>>> import numpy as np
>>> import numpy.linalg as la
>>> np.set_printoptions(precision=4, suppress=True, linewidth=120, legacy="1.25")
>>> feats = np.array([[0, 0, 0, 0, 0, 1],
...     [0, 0, 0, 1, 0, 0],
...     [0, 0, 0, 0, 1, 0],
...     [0, 0, 1, 0, 0, 0],
...     [0, 1, 0, 0, 0, 0],
...     [1, 0, 0, 0, 0, 0]])
>>> feats
array([[0, 0, 0, 0, 0, 1],
       [0, 0, 0, 1, 0, 0],
       [0, 0, 0, 0, 1, 0],
       [0, 0, 1, 0, 0, 0],
       [0, 1, 0, 0, 0, 0],
       [1, 0, 0, 0, 0, 0]])
>>> (feats + feats.T) / 2
array([[0. , 0. , 0. , 0. , 0. , 1. ],
       [0. , 0. , 0. , 0.5, 0.5, 0. ],
       [0. , 0. , 0. , 0.5, 0.5, 0. ],
       [0. , 0.5, 0.5, 0. , 0. , 0. ],
       [0. , 0.5, 0.5, 0. , 0. , 0. ],
       [1. , 0. , 0. , 0. , 0. , 0. ]])
>>> np.allclose(feats @ feats.T, feats.T @ feats)
True
>>> round(la.det(feats), 4)
1.0
>>> np.allclose(feats, feats.T)
False
>>> np.round(np.abs(la.eigvals(feats)).max(), 4)
1.0
>>> feats @ feats
array([[1, 0, 0, 0, 0, 0],
       [0, 0, 1, 0, 0, 0],
       [0, 1, 0, 0, 0, 0],
       [0, 0, 0, 0, 1, 0],
       [0, 0, 0, 1, 0, 0],
       [0, 0, 0, 0, 0, 1]])
>>> np.sort(np.abs(la.eigvals(feats)))
array([1., 1., 1., 1., 1., 1.])
>>> (feats - feats.T) / 2
array([[ 0. ,  0. ,  0. ,  0. ,  0. ,  0. ],
       [ 0. ,  0. ,  0. ,  0.5, -0.5,  0. ],
       [ 0. ,  0. ,  0. , -0.5,  0.5,  0. ],
       [ 0. , -0.5,  0.5,  0. ,  0. ,  0. ],
       [ 0. ,  0.5, -0.5,  0. ,  0. ,  0. ],
       [ 0. ,  0. ,  0. ,  0. ,  0. ,  0. ]])
>>> np.trace(feats)
0
>>> x = np.array([-9, 1, -8, 0, 8, 6])
>>> la.inv(feats)
array([[0., 0., 0., 0., 0., 1.],
       [0., 0., 0., 0., 1., 0.],
       [0., 0., 0., 1., 0., 0.],
       [0., 1., 0., 0., 0., 0.],
       [0., 0., 1., 0., 0., 0.],
       [1., 0., 0., 0., 0., 0.]])
>>> np.abs(la.eigvals(feats))
array([1., 1., 1., 1., 1., 1.])
>>> 6 - la.matrix_rank(feats - np.eye(6), tol=1e-8)
2
>>> [p for p in range(1, 25) if np.allclose(la.matrix_power(feats, p), np.eye(6))]
[4, 8, 12, 16, 20, 24]
>>> feats.T @ (feats @ x)
array([-9,  1, -8,  0,  8,  6])
>>> f = np.array([2, 2, -1, -2, -2, 0])
>>> other = feats + np.outer(f, np.eye(6)[5])
>>> other
array([[ 0.,  0.,  0.,  0.,  0.,  3.],
       [ 0.,  0.,  0.,  1.,  0.,  2.],
       [ 0.,  0.,  0.,  0.,  1., -1.],
       [ 0.,  0.,  1.,  0.,  0., -2.],
       [ 0.,  1.,  0.,  0.,  0., -2.],
       [ 1.,  0.,  0.,  0.,  0.,  0.]])
>>> np.diff(other, axis=0)
array([[ 0.,  0.,  0.,  1.,  0., -1.],
       [ 0.,  0.,  0., -1.,  1., -3.],
       [ 0.,  0.,  1.,  0., -1., -1.],
       [ 0.,  1., -1.,  0.,  0.,  0.],
       [ 1., -1.,  0.,  0.,  0.,  2.]])
>>> la.rank(other)
Traceback (most recent call last):
  File "<python-input-24>", line 1, in <module>
    la.rank(other)
    ^^^^^^^
AttributeError: module 'numpy.linalg' has no attribute 'rank'
>>> np.unravel_index(np.abs(other).argmax(), other.shape)
(0, 5)
>>> np.count_nonzero(other)
10
>>> other - other[0]
array([[ 0.,  0.,  0.,  0.,  0.,  0.],
       [ 0.,  0.,  0.,  1.,  0., -1.],
       [ 0.,  0.,  0.,  0.,  1., -4.],
       [ 0.,  0.,  1.,  0.,  0., -5.],
       [ 0.,  1.,  0.,  0.,  0., -5.],
       [ 1.,  0.,  0.,  0.,  0., -3.]])
>>> other.sum(axis=0)
array([1., 1., 1., 1., 1., 0.])
>>> rng = np.random.default_rng(41)
>>> z = rng.permutation(6)
>>> other = feats[:, z] * rng.choice([-1, 1], 6)
>>> other
array([[ 0,  0,  0,  0,  0, -1],
       [ 0,  0,  0,  1,  0,  0],
       [ 0,  0,  0,  0, -1,  0],
       [ 0,  0,  1,  0,  0,  0],
       [ 1,  0,  0,  0,  0,  0],
       [ 0,  1,  0,  0,  0,  0]])
>>> U, _, Vt = la.svd(feats.T @ other)
>>> la.lstsq(feats, other)[0]
array([[ 0.,  1.,  0.,  0.,  0.,  0.],
       [ 1.,  0.,  0.,  0.,  0.,  0.],
       [ 0.,  0.,  1.,  0.,  0.,  0.],
       [ 0.,  0.,  0.,  1.,  0.,  0.],
       [ 0.,  0.,  0.,  0., -1.,  0.],
       [ 0.,  0.,  0.,  0.,  0., -1.]])
>>> f = np.array([1, -1, 2, 3, -3, 2, 2])
>>> data = f[np.abs(np.subtract.outer(np.arange(7), np.arange(7)))]
>>> data
array([[ 1, -1,  2,  3, -3,  2,  2],
       [-1,  1, -1,  2,  3, -3,  2],
       [ 2, -1,  1, -1,  2,  3, -3],
       [ 3,  2, -1,  1, -1,  2,  3],
       [-3,  3,  2, -1,  1, -1,  2],
       [ 2, -3,  3,  2, -1,  1, -1],
       [ 2,  2, -3,  3,  2, -1,  1]])
>>> other = data[0, 0] * data[1:] - np.outer(data[1:, 0], data[0])
>>> other
array([[ 0,  0,  1,  5,  0, -1,  4],
       [ 0,  1, -3, -7,  8, -1, -7],
       [ 0,  5, -7, -8,  8, -4, -3],
       [ 0,  0,  8,  8, -8,  5,  8],
       [ 0, -1, -1, -4,  5, -3, -5],
       [ 0,  4, -7, -3,  8, -5, -3]])
>>> data[:, 0] / data[0, 0]
array([ 1., -1.,  2.,  3., -3.,  2.,  2.])
>>> np.flatnonzero(~other.round(6).any(axis=1))
array([], dtype=int64)
>>> z = rng.permutation(7)
>>> other = data[:, z] * rng.choice([-1, 1], 7)
>>> other
array([[-1, -2, -2, -2,  1, -3,  3],
       [ 1,  3,  1, -2, -1,  3,  2],
       [-2, -3, -1,  3,  1,  2, -1],
       [-3, -2,  1, -3, -2, -1,  1],
       [ 3,  1, -2, -2, -3,  1, -1],
       [-2, -1, -3,  1,  3, -1,  2],
       [-2,  1,  3, -1, -2,  2,  3]])
>>> U, _, Vt = la.svd(data.T @ other)
>>> np.round(la.lstsq(data, other)[0], 4) + 0
array([[-1.,  0.,  0.,  0.,  0.,  0.,  0.],
       [ 0.,  0.,  0.,  0., -1.,  0.,  0.],
       [ 0.,  0., -1.,  0.,  0.,  0.,  0.],
       [ 0.,  0.,  0.,  0.,  0.,  0.,  1.],
       [ 0.,  0.,  0.,  0.,  0.,  1.,  0.],
       [ 0., -1.,  0.,  0.,  0.,  0.,  0.],
       [ 0.,  0.,  0., -1.,  0.,  0.,  0.]])
>>> np.round(U @ Vt, 4) + 0
array([[-1.,  0.,  0.,  0.,  0.,  0.,  0.],
       [ 0.,  0.,  0.,  0., -1.,  0.,  0.],
       [ 0.,  0., -1.,  0.,  0.,  0.,  0.],
       [ 0.,  0.,  0.,  0.,  0.,  0.,  1.],
       [ 0.,  0.,  0.,  0.,  0.,  1.,  0.],
       [ 0., -1.,  0.,  0.,  0.,  0.,  0.],
       [ 0.,  0.,  0., -1.,  0.,  0.,  0.]])
>>> x = np.array([-8, -9, 3, 8, -6, 0, 0])
>>> target = data @ x
>>> target
array([ 49,  -6, -24, -31, -11,  42, -31])
>>> np.round(la.solve(data, data[:, 2]), 4) + 0
array([0., 0., 1., 0., 0., 0., 0.])
>>> X = np.loadtxt("x.csv", delimiter=",")
>>> X
array([[0.1667, 0.3333, 0.5   ],
       [0.2857, 0.2857, 0.4286],
       [0.4286, 0.    , 0.5714]])
>>> np.round(la.det(X[::-1]), 4)
0.0272
>>> round(np.einsum("ij,ji->", X, X), 4)
1.055
>>> np.round(la.eigvals(X).sum().real, 4)
1.0238
>>> np.poly(X)
array([ 1.    , -1.0238, -0.0034,  0.0272])
>>> np.round(la.det(2 * X), 4), round(la.det(X), 4)
(-0.2176, -0.0272)
>>> X @ np.ones(3)
array([1., 1., 1.])
>>> la.matrix_power(X, 100)
array([[0.3226, 0.1505, 0.5269],
       [0.3226, 0.1505, 0.5269],
       [0.3226, 0.1505, 0.5269]])
>>> la.matrix_power(X, 2)
array([[0.3373, 0.1508, 0.5119],
       [0.3129, 0.1768, 0.5102],
       [0.3163, 0.1429, 0.5408]])
>>> X.sum(axis=1)
array([1., 1., 1.])
>>> pr = np.eye(3)[2]
>>> for _ in range(3):
...     pr = pr @ X
...     print(pr.round(4))
... 
[0.4286 0.     0.5714]
[0.3163 0.1429 0.5408]
[0.3253 0.1463 0.5284]
>>> W0 = np.loadtxt("out14.csv", delimiter=",")
>>> W0
array([[ -7.8701,   5.5924, -13.5108,  -1.9787,  10.9695],
       [ 15.2566,  -2.1673,   4.6441, -11.7754,  -1.5201],
       [  3.9046,   8.3117,  -1.4676,  17.6925,   0.7016],
       [  6.1252,   3.3881,  17.569 ,   5.7778,  -2.9917],
       [  4.8475,  -5.1355, -17.2868,  -6.7663,  -2.348 ],
       [ 13.0195,   6.6121,  13.0895,  -2.5841,   2.9597],
       [  9.274 ,  -4.0367,  -1.1278,  11.3167,  12.9753],
       [ 12.5053,   0.2587,   9.3287,  -1.6376, -12.4034],
       [-12.4768,   2.4684,  -9.4186,   5.16  , -11.0861],
       [  4.1947,  -9.5965,  10.5922,  -9.5742,   9.2979],
       [  4.44  ,   3.6564,  16.6478,  -9.3774,   1.3537],
       [  0.3575,  16.9811,  -3.1662,   0.7398, -10.047 ],
       [ 12.1509,   9.7844,  -5.2855,  10.8476,  -3.3185],
       [  6.8933,  -5.2238,  17.0307,   5.7473,   1.4559],
       [  5.0747,   0.2903,  12.5474, -14.7214,   0.08  ],
       [ -3.6939, -10.2051,  -8.2191,   2.6175,  14.4155],
       [  2.7357,  -1.7177, -13.7469,  -9.454 ,  10.5455],
       [ -3.4722,  -2.7312,  18.341 ,  -6.5962,  -0.7636],
       [ 11.884 ,   6.2714,   1.8317,  13.577 ,  -5.6346],
       [ 11.1803,  15.2426,   0.8001,   0.8729,   6.4234],
       [ 13.5311,  -9.0322,   1.6619,   2.7574, -11.1787],
       [ -2.8636, -14.5033,  -1.6451,  12.0932,   5.7009],
       [  2.3697,  12.5345, -13.1879,   7.9557,   0.237 ],
       [-19.0567,  -1.508 ,  -4.9066,   1.5533,   2.8428],
       [-11.8299,  -1.2203,   1.5247, -15.9978,   0.5564],
       [  1.4124,  -3.2539,  -8.7982,  12.841 , -12.0464],
       [ 11.6292,   7.0502,   8.4609,  -4.9475, -10.9084],
       [ 11.6031,   0.958 ,  15.9402,   3.1033,  -0.8542],
       [ -4.9856,  -6.8462,  -8.181 ,   4.3258, -15.5766],
       [ -5.3187,   4.8987, -14.2032, -10.9887,  -5.0233]])
>>> Ac = W0 - W0.mean(axis=0)
>>> U, sv, Vt = la.svd(Ac, full_matrices=False)
>>> round((sv ** 2).sum() ** 2 / (sv ** 4).sum(), 4)
4.0979
>>> np.round(Ac.mean(axis=0), 4) + 0
array([0., 0., 0., 0., 0.])
>>> Vt[0] * np.sign(Vt[0, np.abs(Vt[0]).argmax()])
array([ 0.488 ,  0.0216,  0.8577, -0.1516, -0.053 ])
>>> np.abs(U[:, 0]).argmax()
0
>>> la.matrix_rank(Ac)
5
>>> (np.sign(U[:, 0]) == np.sign(U[0, 0])).astype(int)
array([1, 0, 1, 0, 1, 0, 1, 0, 1, 0, 0, 1, 1, 0, 0, 1, 1, 0, 0, 0, 0, 1, 1, 1, 1, 1, 0, 0, 1, 1])
